In [1]: import numpy as np

In [2]: from numpy import linalg as LA

In [3]: np.set_printoptions(precision=1, suppress=True, linewidth=160)

In [4]: K = np.load("out17.npy")

In [5]: K
Out[5]: 
array([[ 1. ,  0. ,  0. ,  0. ,  0. ,  0. ,  0. ,  0. ],
       [ 0. ,  1. ,  0. ,  0. ,  0. ,  0. ,  0. ,  0. ],
       [ 0. ,  0. ,  1. ,  0. ,  0. ,  0. ,  0. ,  0. ],
       [ 0. ,  0. ,  0. , -0.7,  0. , -0.7,  0. ,  0. ],
       [ 0. ,  0. ,  0. ,  0. ,  1. ,  0. ,  0. ,  0. ],
       [ 0. ,  0. ,  0. ,  0.7,  0. , -0.7,  0. ,  0. ],
       [ 0. ,  0. ,  0. ,  0. ,  0. ,  0. ,  1. ,  0. ],
       [ 0. ,  0. ,  0. ,  0. ,  0. ,  0. ,  0. ,  1. ]])

In [6]: # splits into 7 blocks

In [7]: round(float(LA.det(K)), 1)
Out[7]: 1.0

In [8]: np.round(K @ K, 1) + 0
Out[8]: 
array([[ 1.,  0.,  0.,  0.,  0.,  0.,  0.,  0.],
       [ 0.,  1.,  0.,  0.,  0.,  0.,  0.,  0.],
       [ 0.,  0.,  1.,  0.,  0.,  0.,  0.,  0.],
       [ 0.,  0.,  0.,  0.,  0.,  1.,  0.,  0.],
       [ 0.,  0.,  0.,  0.,  1.,  0.,  0.,  0.],
       [ 0.,  0.,  0., -1.,  0.,  0.,  0.,  0.],
       [ 0.,  0.,  0.,  0.,  0.,  0.,  1.,  0.],
       [ 0.,  0.,  0.,  0.,  0.,  0.,  0.,  1.]])

In [9]: (LA.matrix_power((K != 0) + (K.T != 0) + np.eye(8), 8) > 0).astype(int)
Out[9]: 
array([[1, 0, 0, 0, 0, 0, 0, 0],
       [0, 1, 0, 0, 0, 0, 0, 0],
       [0, 0, 1, 0, 0, 0, 0, 0],
       [0, 0, 0, 1, 0, 1, 0, 0],
       [0, 0, 0, 0, 1, 0, 0, 0],
       [0, 0, 0, 1, 0, 1, 0, 0],
       [0, 0, 0, 0, 0, 0, 1, 0],
       [0, 0, 0, 0, 0, 0, 0, 1]])

In [10]: np.sort(LA.eigvals(K).real)
Out[10]: array([-0.7, -0.7,  1. ,  1. ,  1. ,  1. ,  1. ,  1. ])

In [11]: left, sv, VT = LA.svd(K, full_matrices=False)

In [12]: sv / sv[0]
Out[12]: array([1., 1., 1., 1., 1., 1., 1., 1.])

In [13]: np.round(left.T @ left, 1) + 0
Out[13]: 
array([[1., 0., 0., 0., 0., 0., 0., 0.],
       [0., 1., 0., 0., 0., 0., 0., 0.],
       [0., 0., 1., 0., 0., 0., 0., 0.],
       [0., 0., 0., 1., 0., 0., 0., 0.],
       [0., 0., 0., 0., 1., 0., 0., 0.],
       [0., 0., 0., 0., 0., 1., 0., 0.],
       [0., 0., 0., 0., 0., 0., 1., 0.],
       [0., 0., 0., 0., 0., 0., 0., 1.]])

In [14]: np.cumsum(sv ** 2) / np.sum(sv ** 2)
Out[14]: array([0.1, 0.2, 0.4, 0.5, 0.6, 0.8, 0.9, 1. ])

In [15]: VT @ VT.T
Out[15]: 
array([[1., 0., 0., 0., 0., 0., 0., 0.],
       [0., 1., 0., 0., 0., 0., 0., 0.],
       [0., 0., 1., 0., 0., 0., 0., 0.],
       [0., 0., 0., 1., 0., 0., 0., 0.],
       [0., 0., 0., 0., 1., 0., 0., 0.],
       [0., 0., 0., 0., 0., 1., 0., 0.],
       [0., 0., 0., 0., 0., 0., 1., 0.],
       [0., 0., 0., 0., 0., 0., 0., 1.]])

In [16]: np.round(K @ K, 1) + 0
Out[16]: 
array([[ 1.,  0.,  0.,  0.,  0.,  0.,  0.,  0.],
       [ 0.,  1.,  0.,  0.,  0.,  0.,  0.,  0.],
       [ 0.,  0.,  1.,  0.,  0.,  0.,  0.,  0.],
       [ 0.,  0.,  0.,  0.,  0.,  1.,  0.,  0.],
       [ 0.,  0.,  0.,  0.,  1.,  0.,  0.,  0.],
       [ 0.,  0.,  0., -1.,  0.,  0.,  0.,  0.],
       [ 0.,  0.,  0.,  0.,  0.,  0.,  1.,  0.],
       [ 0.,  0.,  0.,  0.,  0.,  0.,  0.,  1.]])

In [17]: round(float(np.abs(LA.eigvals(K)).max()), 1)
Out[17]: 1.0

In [18]: LA.determinant(K)
AttributeError: module 'numpy.linalg' has no attribute 'determinant'


In [19]: (K + K.T) / 2
Out[19]: 
array([[ 1. ,  0. ,  0. ,  0. ,  0. ,  0. ,  0. ,  0. ],
       [ 0. ,  1. ,  0. ,  0. ,  0. ,  0. ,  0. ,  0. ],
       [ 0. ,  0. ,  1. ,  0. ,  0. ,  0. ,  0. ,  0. ],
       [ 0. ,  0. ,  0. , -0.7,  0. ,  0. ,  0. ,  0. ],
       [ 0. ,  0. ,  0. ,  0. ,  1. ,  0. ,  0. ,  0. ],
       [ 0. ,  0. ,  0. ,  0. ,  0. , -0.7,  0. ,  0. ],
       [ 0. ,  0. ,  0. ,  0. ,  0. ,  0. ,  1. ,  0. ],
       [ 0. ,  0. ,  0. ,  0. ,  0. ,  0. ,  0. ,  1. ]])

In [20]: np.allclose(K @ K.T, K.T @ K)
Out[20]: True

In [21]: LA.matrix_power(K, 3)
Out[21]: 
array([[ 1. ,  0. ,  0. ,  0. ,  0. ,  0. ,  0. ,  0. ],
       [ 0. ,  1. ,  0. ,  0. ,  0. ,  0. ,  0. ,  0. ],
       [ 0. ,  0. ,  1. ,  0. ,  0. ,  0. ,  0. ,  0. ],
       [ 0. ,  0. ,  0. ,  0.7,  0. , -0.7,  0. ,  0. ],
       [ 0. ,  0. ,  0. ,  0. ,  1. ,  0. ,  0. ,  0. ],
       [ 0. ,  0. ,  0. ,  0.7,  0. ,  0.7,  0. ,  0. ],
       [ 0. ,  0. ,  0. ,  0. ,  0. ,  0. ,  1. ,  0. ],
       [ 0. ,  0. ,  0. ,  0. ,  0. ,  0. ,  0. ,  1. ]])

In [22]: feats = np.loadtxt("arr.csv", delimiter=",")

In [23]: feats
Out[23]: 
array([[ 0., -4.,  5.,  3.,  3., -4.],
       [ 0.,  0., -1.,  1.,  2.,  1.],
       [ 0.,  0.,  0., -3., -3., -2.],
       [ 0.,  0.,  0.,  0.,  3.,  3.],
       [ 0.,  0.,  0.,  0.,  0.,  2.],
       [ 0.,  0.,  0.,  0.,  0.,  0.]])

In [24]: # rank 5

In [25]: C2 = feats.T @ feats

In [26]: np.trace(C2), (feats ** 2).sum()
Out[26]: (np.float64(126.0), np.float64(126.0))

In [27]: np.diag(C2)
Out[27]: array([ 0., 16., 26., 19., 31., 34.])

In [28]: LA.lstsq(feats[:-1].T, feats[-1])[2]
Out[28]: np.int32(5)

In [29]: np.round(feats @ LA.pinv(feats) @ feats, 1) + 0
Out[29]: 
array([[ 0., -4.,  5.,  3.,  3., -4.],
       [ 0.,  0., -1.,  1.,  2.,  1.],
       [ 0.,  0.,  0., -3., -3., -2.],
       [ 0.,  0.,  0.,  0.,  3.,  3.],
       [ 0.,  0.,  0.,  0.,  0.,  2.],
       [ 0.,  0.,  0.,  0.,  0.,  0.]])

In [30]: np.allclose(feats[:-1].T @ LA.lstsq(feats[:-1].T, feats[-1])[0], feats[-1])
Out[30]: True

In [31]: [round(float(x), 1) for x in LA.svd(feats, compute_uv=False)[:3]]
Out[31]: [8.8, 6.5, 2.1]

In [32]: r = LA.matrix_rank(feats)

In [33]: r
Out[33]: np.int64(5)

In [34]: ns = LA.svd(feats)[2][r:].T

In [35]: feats @ ns
Out[35]: 
array([[0.],
       [0.],
       [0.],
       [0.],
       [0.],
       [0.]])

In [36]: [int(LA.matrix_rank(feats[:, :j + 1])) for j in range(6)]
Out[36]: [0, 1, 2, 3, 4, 5]

In [37]: np.allclose(feats @ ns, 0)
Out[37]: True

In [38]: ns[:, 0] / ns[np.abs(ns[:, 0]).round(6).argmax(), 0]
Out[38]: array([ 1., -0., -0., -0., -0., -0.])

In [39]: [int(LA.matrix_rank(feats[:i])) for i in range(1, len(feats) + 1)]
Out[39]: [1, 2, 3, 4, 5, 5]

In [40]: LA.matrix_rank(feats.T @ feats), LA.matrix_rank(feats @ feats.T)
Out[40]: (np.int64(5), np.int64(5))

In [41]: left, sv, VT = LA.svd(feats)

In [42]: sv
Out[42]: array([8.8, 6.5, 2.1, 1.4, 0.4, 0. ])

In [43]: np.argmax(sv[:-1] / (sv[1:] + 1e-6)) + 1
Out[43]: np.int64(5)

In [44]: other = left[:, :5] @ np.diag(sv[:5]) @ VT[:5]

In [45]: np.round(LA.norm(feats - other) / LA.norm(feats), 1)
Out[45]: np.float64(0.0)

In [46]: other.round(1) + 0
Out[46]: 
array([[ 0., -4.,  5.,  3.,  3., -4.],
       [ 0.,  0., -1.,  1.,  2.,  1.],
       [ 0.,  0.,  0., -3., -3., -2.],
       [ 0.,  0.,  0.,  0.,  3.,  3.],
       [ 0.,  0.,  0.,  0.,  0.,  2.],
       [ 0.,  0.,  0.,  0.,  0.,  0.]])

In [47]: LA.matrix_rank(feats, rtol=0.05)
Out[47]: np.int64(5)

In [48]: round(np.abs(feats - other).max(), 1)
Out[48]: np.float64(0.0)

In [49]: m1 = np.load("block18.npy")

In [50]: m1
Out[50]: 
array([[0, 0, 0, 0, 0, 0, 0],
       [0, 9, 0, 0, 0, 0, 0],
       [0, 0, 3, 0, 0, 0, 0],
       [0, 0, 0, 6, 0, 0, 0],
       [0, 0, 0, 0, 4, 0, 0],
       [0, 0, 0, 0, 0, 8, 0],
       [0, 0, 0, 0, 0, 0, 8]])

In [51]: round(LA.norm(m1, "nuc"), 1)
Out[51]: np.float64(38.0)

In [52]: LA.norm(m1, axis=0)
Out[52]: array([0., 9., 3., 6., 4., 8., 8.])

In [53]: LA.norm(m1, axis=1)
Out[53]: array([0., 9., 3., 6., 4., 8., 8.])

In [54]: LA.norm(m1, axis=1).argmax()
Out[54]: np.int64(1)

In [55]: round(LA.norm(m1) ** 2 / LA.norm(m1, 2) ** 2, 1)
Out[55]: np.float64(3.3)

In [56]: round(LA.norm(m1[3] - m1[4]), 1)
Out[56]: np.float64(7.2)

In [57]: mat = np.load("x.npy")

In [58]: mat
Out[58]: 
array([[ 1. ,  0. ,  0. ,  0. ,  0. ],
       [ 0. , -0.5,  0. ,  0. , -0.9],
       [ 0. ,  0. ,  1. ,  0. ,  0. ],
       [ 0. ,  0. ,  0. ,  1. ,  0. ],
       [ 0. ,  0.9,  0. ,  0. , -0.5]])

In [59]: # 4 blocks once reordered

In [60]: np.round(LA.det(mat), 1)
Out[60]: np.float64(1.0)

In [61]: np.flatnonzero(LA.matrix_power((mat != 0) + (mat.T != 0) + np.eye(5), 5)[1])
Out[61]: array([1, 4])

In [62]: rng = np.random.default_rng(421248)

In [63]: z = rng.permutation(5)

In [64]: z
Out[64]: array([3, 2, 4, 1, 0])

In [65]: other = mat[z][:, z]

In [66]: np.sort(np.abs(LA.eigvals(other)))
Out[66]: array([1., 1., 1., 1., 1.])

In [67]: other
Out[67]: 
array([[ 1. ,  0. ,  0. ,  0. ,  0. ],
       [ 0. ,  1. ,  0. ,  0. ,  0. ],
       [ 0. ,  0. , -0.5,  0.9,  0. ],
       [ 0. ,  0. , -0.9, -0.5,  0. ],
       [ 0. ,  0. ,  0. ,  0. ,  1. ]])

In [68]: np.diag(other)
Out[68]: array([ 1. ,  1. , -0.5, -0.5,  1. ])

In [69]: ang = np.radians(123)

In [70]: R = np.eye(5)

In [71]: R[4, 4] = R[1, 1] = np.cos(ang)

In [72]: R[4, 1], R[1, 4] = -np.sin(ang), np.sin(ang)

In [73]: R
Out[73]: 
array([[ 1. ,  0. ,  0. ,  0. ,  0. ],
       [ 0. , -0.5,  0. ,  0. ,  0.8],
       [ 0. ,  0. ,  1. ,  0. ,  0. ],
       [ 0. ,  0. ,  0. ,  1. ,  0. ],
       [ 0. , -0.8,  0. ,  0. , -0.5]])

In [74]: other = mat @ R.T

In [75]: np.allclose(mat @ mat.T, other @ other.T)
Out[75]: True

In [76]: vec = np.array([-3, -1, -1, -2, -3])

In [77]: round(LA.norm(vec), 1), np.round(LA.norm(mat @ vec), 1)
Out[77]: (np.float64(4.9), np.float64(4.9))

In [78]: LA.inv(mat)
Out[78]: 
array([[ 1. ,  0. ,  0. ,  0. ,  0. ],
       [ 0. , -0.5,  0. ,  0. ,  0.9],
       [ 0. ,  0. ,  1. ,  0. ,  0. ],
       [ 0. ,  0. ,  0. ,  1. ,  0. ],
       [-0. , -0.9, -0. , -0. , -0.5]])

In [79]: 5 - LA.matrix_rank(mat - np.eye(5), tol=1e-8)
Out[79]: np.int64(3)

In [80]: [p for p in range(1, 25) if np.allclose(LA.matrix_power(mat, p), np.eye(5))]
Out[80]: [3, 6, 9, 12, 15, 18, 21, 24]

In [81]: np.sort(np.abs(np.degrees(np.angle(LA.eigvals(mat)))))
Out[81]: array([  0.,   0.,   0., 120., 120.])

In [82]: mat.T @ (mat @ vec)
Out[82]: array([-3., -1., -1., -2., -3.])

In [83]: np.round(LA.det(mat), 1)
Out[83]: np.float64(1.0)

In [84]: J = np.load("a.npy")

In [85]: J
Out[85]: 
array([[3, 0, 0, 0, 0, 0],
       [0, 0, 0, 0, 2, 2],
       [0, 0, 0, 0, 0, 2],
       [0, 0, 0, 0, 0, 3],
       [0, 0, 1, 0, 3, 3],
       [2, 0, 3, 0, 0, 0],
       [0, 0, 2, 0, 0, 0],
       [0, 0, 0, 3, 0, 0],
       [0, 0, 0, 0, 0, 0],
       [0, 0, 0, 0, 1, 0],
       [0, 2, 0, 0, 0, 0]])

In [86]: hat = J @ LA.solve(J.T @ J, J.T)

In [87]: hat.round(1) + 0
Out[87]: 
array([[ 0.9,  0.1,  0. ,  0. ,  0. ,  0.2, -0.3,  0. ,  0. ,  0. ,  0. ],
       [ 0.1,  0.3,  0. ,  0. ,  0.4, -0.1, -0.1,  0. ,  0. ,  0.1,  0. ],
       [ 0. ,  0. ,  0.3,  0.4,  0. ,  0. ,  0. ,  0. ,  0. , -0.1,  0. ],
       [ 0. ,  0. ,  0.4,  0.6,  0. ,  0. ,  0. ,  0. ,  0. , -0.2,  0. ],
       [ 0. ,  0.4,  0. ,  0. ,  0.7,  0.1,  0.1,  0. ,  0. ,  0.2,  0. ],
       [ 0.2, -0.1,  0. ,  0. ,  0.1,  0.7,  0.4,  0. ,  0. ,  0. ,  0. ],
       [-0.3, -0.1,  0. ,  0. ,  0.1,  0.4,  0.4,  0. ,  0. ,  0. ,  0. ],
       [ 0. ,  0. ,  0. ,  0. ,  0. ,  0. ,  0. ,  1. ,  0. ,  0. ,  0. ],
       [ 0. ,  0. ,  0. ,  0. ,  0. ,  0. ,  0. ,  0. ,  0. ,  0. ,  0. ],
       [ 0. ,  0.1, -0.1, -0.2,  0.2,  0. ,  0. ,  0. ,  0. ,  0.1,  0. ],
       [ 0. ,  0. ,  0. ,  0. ,  0. ,  0. ,  0. ,  0. ,  0. ,  0. ,  1. ]])

In [88]: np.allclose(hat @ hat, hat)
Out[88]: True

In [89]: hat @ J[:, 3]
Out[89]: array([0., 0., 0., 0., 0., 0., 0., 3., 0., 0., 0.])

In [90]: np.round(LA.eigvalsh(hat), 1) + 0
Out[90]: array([0., 0., 0., 0., 0., 1., 1., 1., 1., 1., 1.])
